$ python3 -q
>>> import numpy as np
>>> import numpy.linalg as la
>>> np.set_printoptions(suppress=True, linewidth=160)
>>> mat = np.load("case15.npy")
>>> mat.round(1) + 0
array([[ 0. , -0.1, -0.1, -0.2],
       [-0.1,  0.2,  0.2,  0.3],
       [-0.1,  0.2,  0.2,  0.3],
       [-0.2,  0.3,  0.3,  0.6]])
>>> # columns 1 and 2 are equal
>>> rank = la.matrix_rank(mat)
>>> print(rank)
1
>>> ns = la.svd(mat)[2][rank:].T
>>> np.round(mat @ ns, 1) + 0
array([[0., 0., 0.],
       [0., 0., 0.],
       [0., 0., 0.],
       [0., 0., 0.]])
>>> print(np.round(ns @ ns.T, 1))
[[ 1.   0.1  0.1  0.2]
 [ 0.1  0.8 -0.2 -0.3]
 [ 0.1 -0.2  0.8 -0.3]
 [ 0.2 -0.3 -0.3  0.4]]
>>> w, evecs = la.eigh(mat)
>>> vec = np.array([1, 7, 0, 2])
>>> print(np.round(la.eigvalsh(mat[1:, 1:]), 1) + 0)
[0. 0. 1.]
>>> U, sig, vt = la.svd(mat)
>>> sig.round(1) + 0
array([1., 0., 0., 0.])
>>> np.argmax(sig[:-1] / (sig[1:] + 1e-6)) + 1
np.int64(1)
>>> B = U[:, :1] @ np.diag(sig[:1]) @ vt[:1]
>>> round(np.abs(mat - B).max(), 1)
np.float64(0.0)
>>> la.matrix_rank(mat, rtol=0.05)
np.int64(1)
>>> B.round(1) + 0
array([[ 0. , -0.1, -0.1, -0.2],
       [-0.1,  0.2,  0.2,  0.3],
       [-0.1,  0.2,  0.2,  0.3],
       [-0.2,  0.3,  0.3,  0.6]])
>>> np.round(la.norm(mat - B) / la.norm(mat), 1)
np.float64(0.0)
>>> np.round(la.norm(mat - B, 2), 1), round(float(sig[1]), 1)
(np.float64(0.0), 0.0)
>>> rng = np.random.default_rng(3447)
>>> E = rng.normal(size=(24, 3)) + 20 * np.array([-1, -2, 0])
>>> print(E.round(1))
[[-20.3 -38.7   0.5]
 [-19.2 -40.5   1.2]
 [-21.6 -39.9   1.3]
 [-20.1 -37.8   0.7]
 [-19.2 -39.5   1.1]
 [-18.6 -39.    0.6]
 [-19.6 -39.5   0.3]
 [-20.1 -40.8  -1. ]
 [-18.1 -42.3   1.7]
 [-19.9 -39.3  -1.5]
 [-20.  -42.   -0.7]
 [-18.9 -38.7   0.1]
 [-19.2 -39.8  -0.4]
 [-18.4 -38.2   1.1]
 [-20.8 -39.9  -1.2]
 [-19.7 -41.3   0.5]
 [-21.9 -40.4   0.3]
 [-19.6 -40.   -1.3]
 [-19.7 -40.9  -0.9]
 [-19.1 -39.7   0.5]
 [-21.  -40.9  -0.7]
 [-19.6 -42.2  -2.7]
 [-20.7 -40.7   0.7]
 [-20.2 -42.2  -0.5]]
>>> q, R = la.qr(E)
>>> print(q.round(1) + 0)
[[-0.2  0.2 -0.1]
 [-0.2 -0.1 -0.2]
 [-0.2  0.4 -0.3]
 [-0.2  0.3 -0.1]
 [-0.2 -0.1 -0.2]
 [-0.2 -0.1 -0.1]
 [-0.2  0.  -0.1]
 [-0.2  0.   0.2]
 [-0.2 -0.5 -0.3]
 [-0.2  0.1  0.3]
 [-0.2 -0.2  0.1]
 [-0.2 -0.1  0. ]
 [-0.2 -0.1  0.1]
 [-0.2 -0.1 -0.2]
 [-0.2  0.2  0.2]
 [-0.2 -0.1 -0.1]
 [-0.2  0.4 -0.1]
 [-0.2  0.   0.3]
 [-0.2 -0.1  0.2]
 [-0.2 -0.1 -0.1]
 [-0.2  0.1  0.1]
 [-0.2 -0.2  0.5]
 [-0.2  0.1 -0.1]
 [-0.2 -0.1  0.1]]
>>> np.round(np.abs(np.diag(R)), 1)
array([97.1, 10.4,  5.2])
>>> q.shape, R.shape
((24, 3), (3, 3))
>>> np.round(q @ R, 1)
array([[-20.3, -38.7,   0.5],
       [-19.2, -40.5,   1.2],
       [-21.6, -39.9,   1.3],
       [-20.1, -37.8,   0.7],
       [-19.2, -39.5,   1.1],
       [-18.6, -39. ,   0.6],
       [-19.6, -39.5,   0.3],
       [-20.1, -40.8,  -1. ],
       [-18.1, -42.3,   1.7],
       [-19.9, -39.3,  -1.5],
       [-20. , -42. ,  -0.7],
       [-18.9, -38.7,   0.1],
       [-19.2, -39.8,  -0.4],
       [-18.4, -38.2,   1.1],
       [-20.8, -39.9,  -1.2],
       [-19.7, -41.3,   0.5],
       [-21.9, -40.4,   0.3],
       [-19.6, -40. ,  -1.3],
       [-19.7, -40.9,  -0.9],
       [-19.1, -39.7,   0.5],
       [-21. , -40.9,  -0.7],
       [-19.6, -42.2,  -2.7],
       [-20.7, -40.7,   0.7],
       [-20.2, -42.2,  -0.5]])
